In [1]: import numpy as np

In [2]: np.set_printoptions(precision=3, suppress=True, linewidth=160)

In [3]: def rnd(a):
   ...:     return np.round(a, 3) + 0
   ...: 

In [4]: mat = np.load("block4.npy")

In [5]: print(mat)
[[-4 -6 -1]
 [-6 -6  2]
 [-1  2 -2]]

In [6]: ev, vecs = np.linalg.eigh(mat)

In [7]: x0 = np.array([9, 6, 6])

In [8]: print(x0 @ mat @ x0)
-1224

In [9]: print(rnd(np.linalg.eigvalsh(mat[1:, 1:])))
[-6.828 -1.172]

In [10]: print(np.abs(mat).sum(axis=1).max(), rnd(np.abs(ev).max()))
14 11.17

In [11]: print(rnd(vecs * np.abs(ev) @ vecs.T))
[[ 5.856  4.318 -0.266]
 [ 4.318  7.526 -0.852]
 [-0.266 -0.852  2.864]]

In [12]: ev, vecs = np.linalg.eig(mat)

In [13]: print(rnd(np.sort(np.linalg.eigvals(mat @ mat))))
[  4.506   8.716 124.779]

In [14]: print(rnd(np.sort(np.linalg.eigvals(mat.T))))
[-11.17   -2.952   2.123]

In [15]: print(rnd(np.prod(ev)))
70.0

In [16]: F = np.loadtxt("dump.csv", delimiter=",")

In [17]: print(rnd(F))
[[-0.226  0.379  0.166 -0.135  0.868 -0.078]
 [ 0.038 -0.412  0.495 -0.312  0.108  0.689]
 [ 0.715  0.036 -0.532 -0.349  0.233  0.171]
 [ 0.527 -0.151  0.585 -0.102  0.022 -0.589]
 [-0.263 -0.794 -0.319 -0.095  0.295 -0.321]
 [-0.301  0.181 -0.024 -0.862 -0.305 -0.201]]

In [18]: print(rnd(np.linalg.norm(F[0], 1)), rnd(np.linalg.norm(F[0], np.inf)))
1.851 0.868

In [19]: print(rnd(np.trace(F)))
-1.179

In [20]: print(rnd(np.sort(np.abs(np.linalg.eigvals(F)))))
[1. 1. 1. 1. 1. 1.]

In [21]: print(np.allclose(F @ F.T, F.T @ F))
True

In [22]: x0 = np.array([3, -3, -2, -3, 1, 1])

In [23]: print(rnd(F @ np.eye(6)[4]))
[ 0.868  0.108  0.233  0.022  0.295 -0.305]

In [24]: print(np.linalg.norm(F @ x0) <= np.linalg.norm(F, 2) * np.linalg.norm(x0) + 1e-9)
True

In [25]: print(rnd((F * x0).sum(axis=1)))
[-0.95   2.094  4.549  0.603  2.489  0.684]

In [26]: print(rnd(F @ (2 * x0)))
[-1.899  4.188  9.097  1.206  4.977  1.367]

In [27]: print(rnd(np.einsum("ij,j->i", F, x0)))
[-0.95   2.094  4.549  0.603  2.489  0.684]
